$ python3 -q
>>> import numpy as np
>>> import numpy.linalg as la
>>> np.set_printoptions(suppress=True, linewidth=120)
>>> def tidy(a):
...     return np.round(a, 4) + 0
... 
>>> E = np.loadtxt("a.csv", delimiter=",")
>>> E
array([[-1.65,  1.5 ,  0.3 ,  1.35, -1.95,  1.65,  1.5 , -3.3 ,  0.3 ],
       [ 0.22, -0.2 , -0.04, -0.18,  0.26, -0.22, -0.2 ,  0.44, -0.04],
       [-1.32,  1.2 ,  0.24,  1.08, -1.56,  1.32,  1.2 , -2.64,  0.24],
       [ 0.77, -0.7 , -0.14, -0.63,  0.91, -0.77, -0.7 ,  1.54, -0.14],
       [ 0.22, -0.2 , -0.04, -0.18,  0.26, -0.22, -0.2 ,  0.44, -0.04],
       [-2.64,  2.4 ,  0.48,  2.16, -3.12,  2.64,  2.4 , -5.28,  0.48]])
>>> Uu, sigma, Vt = la.svd(E)
>>> print(tidy(sigma))
[10.8921  0.      0.      0.      0.      0.    ]
>>> np.argmax(sigma[:-1] / (sigma[1:] + 1e-6)) + 1
np.int64(1)
>>> other = Uu[:, :1] @ np.diag(sigma[:1]) @ Vt[:1]
>>> print(tidy(la.norm(E - other, 2)), tidy(sigma[1]))
0.0 0.0
>>> tidy(la.norm(E - other) / la.norm(E))
np.float64(0.0)
>>> tidy(np.abs(E - other).max())
np.float64(0.0)
>>> la.matrix_rank(other)
np.int64(1)
>>> la.matrix_rank(E, rtol=0.05)
np.int64(1)
>>> tidy(other)
array([[-1.65,  1.5 ,  0.3 ,  1.35, -1.95,  1.65,  1.5 , -3.3 ,  0.3 ],
       [ 0.22, -0.2 , -0.04, -0.18,  0.26, -0.22, -0.2 ,  0.44, -0.04],
       [-1.32,  1.2 ,  0.24,  1.08, -1.56,  1.32,  1.2 , -2.64,  0.24],
       [ 0.77, -0.7 , -0.14, -0.63,  0.91, -0.77, -0.7 ,  1.54, -0.14],
       [ 0.22, -0.2 , -0.04, -0.18,  0.26, -0.22, -0.2 ,  0.44, -0.04],
       [-2.64,  2.4 ,  0.48,  2.16, -3.12,  2.64,  2.4 , -5.28,  0.48]])
>>> la.matrix_rank(other, rtol=0.1)
np.int64(1)
>>> print(la.cond(other) > 100)
True
>>> np.argsort(-la.norm(E, axis=0).round(6), kind="stable")[:3]
array([7, 4, 0])
>>> tidy(la.norm(E, 2) / la.norm(E))
np.float64(1.0)
>>> la.cond(E) > 100
np.True_
>>> x0 = np.array([3, 1, 1, 2, 2, 2, 0, 1, 1])
>>> h = np.maximum(E @ x0, 0)
>>> tidy(np.maximum(E @ (3 * x0), 0))
array([0.  , 1.62, 0.  , 5.67, 1.62, 0.  ])
>>> np.flatnonzero(h > 1e-9)
array([1, 3, 4])
>>> tidy(np.tanh(E @ x0))
array([-0.9994,  0.493 , -0.9969,  0.9554,  0.493 , -1.    ])
>>> tidy(la.norm(E, axis=0))
array([3.482 , 3.1654, 0.6331, 2.8489, 4.1151, 3.482 , 3.1654, 6.964 , 0.6331])
>>> la.norm(E, axis=1).argmax()
np.int64(5)
>>> print(tidy(la.norm(E, "nuc")))
10.8921
>>> F = 2 * np.eye(9) + np.ones((9, 9))
>>> F
array([[3., 1., 1., 1., 1., 1., 1., 1., 1.],
       [1., 3., 1., 1., 1., 1., 1., 1., 1.],
       [1., 1., 3., 1., 1., 1., 1., 1., 1.],
       [1., 1., 1., 3., 1., 1., 1., 1., 1.],
       [1., 1., 1., 1., 3., 1., 1., 1., 1.],
       [1., 1., 1., 1., 1., 3., 1., 1., 1.],
       [1., 1., 1., 1., 1., 1., 3., 1., 1.],
       [1., 1., 1., 1., 1., 1., 1., 3., 1.],
       [1., 1., 1., 1., 1., 1., 1., 1., 3.]])
>>> x0 = np.ones(9)
>>> for _ in range(6):
...     x0 = F @ x0
...     x0 /= la.norm(x0)
...     print(round(x0 @ F @ x0, 4))
... 
11.0
11.0
11.0
11.0
11.0
11.0
>>> tidy(x0)
array([0.3333, 0.3333, 0.3333, 0.3333, 0.3333, 0.3333, 0.3333, 0.3333, 0.3333])
>>> tidy(la.eigvalsh(F)[-1])
np.float64(11.0)
>>> other = la.inv(F)
>>> tidy(la.slogdet(F)[0])
np.float64(1.0)
>>> (np.abs(other) > 1e-9).astype(int)
array([[1, 1, 1, 1, 1, 1, 1, 1, 1],
       [1, 1, 1, 1, 1, 1, 1, 1, 1],
       [1, 1, 1, 1, 1, 1, 1, 1, 1],
       [1, 1, 1, 1, 1, 1, 1, 1, 1],
       [1, 1, 1, 1, 1, 1, 1, 1, 1],
       [1, 1, 1, 1, 1, 1, 1, 1, 1],
       [1, 1, 1, 1, 1, 1, 1, 1, 1],
       [1, 1, 1, 1, 1, 1, 1, 1, 1],
       [1, 1, 1, 1, 1, 1, 1, 1, 1]])
>>> tidy(la.cond(F))
np.float64(5.5)
>>> print(tidy(la.det(F) * la.det(other)))
1.0
>>> tidy(other)
array([[ 0.4545, -0.0455, -0.0455, -0.0455, -0.0455, -0.0455, -0.0455, -0.0455, -0.0455],
       [-0.0455,  0.4545, -0.0455, -0.0455, -0.0455, -0.0455, -0.0455, -0.0455, -0.0455],
       [-0.0455, -0.0455,  0.4545, -0.0455, -0.0455, -0.0455, -0.0455, -0.0455, -0.0455],
       [-0.0455, -0.0455, -0.0455,  0.4545, -0.0455, -0.0455, -0.0455, -0.0455, -0.0455],
       [-0.0455, -0.0455, -0.0455, -0.0455,  0.4545, -0.0455, -0.0455, -0.0455, -0.0455],
       [-0.0455, -0.0455, -0.0455, -0.0455, -0.0455,  0.4545, -0.0455, -0.0455, -0.0455],
       [-0.0455, -0.0455, -0.0455, -0.0455, -0.0455, -0.0455,  0.4545, -0.0455, -0.0455],
       [-0.0455, -0.0455, -0.0455, -0.0455, -0.0455, -0.0455, -0.0455,  0.4545, -0.0455],
       [-0.0455, -0.0455, -0.0455, -0.0455, -0.0455, -0.0455, -0.0455, -0.0455,  0.4545]])
>>> tidy(la.inv(other))
array([[3., 1., 1., 1., 1., 1., 1., 1., 1.],
       [1., 3., 1., 1., 1., 1., 1., 1., 1.],
       [1., 1., 3., 1., 1., 1., 1., 1., 1.],
       [1., 1., 1., 3., 1., 1., 1., 1., 1.],
       [1., 1., 1., 1., 3., 1., 1., 1., 1.],
       [1., 1., 1., 1., 1., 3., 1., 1., 1.],
       [1., 1., 1., 1., 1., 1., 3., 1., 1.],
       [1., 1., 1., 1., 1., 1., 1., 3., 1.],
       [1., 1., 1., 1., 1., 1., 1., 1., 3.]])
